$ python -q
>>> import numpy as np
>>> np.set_printoptions(precision=2, suppress=True, linewidth=160)
>>> def tidy(a):
...     return np.round(a, 2) + 0
... 
>>> out = np.array([[1], [2], [1], [-2], [-1], [-1], [-1], [-3], [0]])
>>> cent = np.array([[2, 1, 2, 3, 0]])
>>> rng = np.random.default_rng(349166)
>>> arr = out @ cent + 0.05 * rng.normal(size=(9, 5))
>>> print(tidy(arr))
[[ 1.95  1.03  2.01  3.06 -0.01]
 [ 3.96  1.98  3.93  5.98 -0.04]
 [ 2.03  1.    2.09  3.02 -0.01]
 [-4.1  -2.01 -3.98 -6.15  0.  ]
 [-1.93 -0.96 -2.01 -2.93  0.01]
 [-1.95 -0.98 -2.06 -2.93  0.05]
 [-1.93 -1.02 -2.05 -2.98 -0.07]
 [-6.   -3.03 -6.01 -8.93  0.06]
 [ 0.03 -0.04  0.02  0.02 -0.01]]
>>> Uu, sigma, VT = np.linalg.svd(arr)
>>> print(np.argmax(sigma[:-1] / (sigma[1:] + 1e-6)) + 1)
1
>>> out = Uu[:, :1] @ np.diag(sigma[:1]) @ VT[:1]
>>> print(tidy(np.linalg.norm(arr - out, 2)), tidy(sigma[1]))
0.19 0.19
>>> print(np.linalg.matrix_rank(arr, rtol=0.05))
1
>>> print(tidy(np.linalg.norm(arr - out) / np.linalg.norm(arr)))
0.01
>>> r0, r1 = arr[2], arr[4]
>>> print(tidy(r0 @ r1))
-17.92
>>> pr = (r0 @ r1) / (r0 @ r0) * r0
>>> print(np.linalg.matrix_rank(np.outer(r0, r1)))
1
>>> print(tidy(np.linalg.norm(r0 + r1) ** 2 + np.linalg.norm(r0 - r1) ** 2))
71.74
>>> print(tidy(np.outer(r0, r1)))
[[-3.9  -1.94 -4.06 -5.94  0.02]
 [-1.94 -0.96 -2.01 -2.95  0.01]
 [-4.02 -2.   -4.19 -6.13  0.02]
 [-5.83 -2.9  -6.06 -8.87  0.03]
 [ 0.03  0.01  0.03  0.04  0.  ]]
>>> X = np.loadtxt("sample5.csv", delimiter=",")
>>> print(X)
[[ 1.   -1.    0.   -0.09  0.1  -0.2 ]
 [-1.8   0.4   0.6  -0.93  0.6   0.6 ]
 [-1.5   0.7  -0.6   1.71  0.6   0.3 ]
 [ 0.6  -2.1   0.1  -0.5   1.4   0.  ]
 [-0.2   0.3   3.   -5.33 -0.9  -0.1 ]
 [ 0.5  -1.2   0.   -0.37 -0.5   0.1 ]
 [-0.4   1.   -0.2   0.73  0.4  -0.5 ]
 [-0.6  -0.4   0.5  -0.42  1.5   0.2 ]
 [-1.2   0.6  -1.6   3.13 -1.9   0.9 ]
 [-0.9   0.1  -0.3   0.88  0.   -2.3 ]
 [ 1.   -0.2  -1.2   1.93  0.4  -1.5 ]
 [-0.2   0.2  -0.6   1.2  -1.5  -0.6 ]
 [ 0.1  -0.2  -0.6   2.1  -0.6   0.3 ]
 [-1.2  -0.4  -0.2   0.47  1.   -0.6 ]
 [ 1.1   1.2   1.6  -3.07  0.2  -0.2 ]
 [ 0.7   0.5   0.2  -0.66 -1.2   0.7 ]
 [-1.   -1.1   1.1  -2.25  1.9   0.7 ]
 [ 0.2   1.5  -2.    3.95 -0.6  -1.4 ]
 [ 0.6   0.7   1.   -1.75 -1.6   0.1 ]
 [-0.3  -1.1  -1.8   3.49  1.5  -0.6 ]
 [-0.1  -2.3  -1.8   3.83  0.1   0.9 ]]
>>> dist = np.linalg.norm(X[:, None] - X[None], axis=-1)
>>> print(dist.shape)
(21, 21)
>>> print(np.flatnonzero(dist[3] < dist.mean() / 2))
[0 3]
>>> print(dist[3].round(6).argsort(kind="stable")[:4])
[3 0 5 7]
>>> print(np.linalg.matrix_rank(dist ** 2))
8
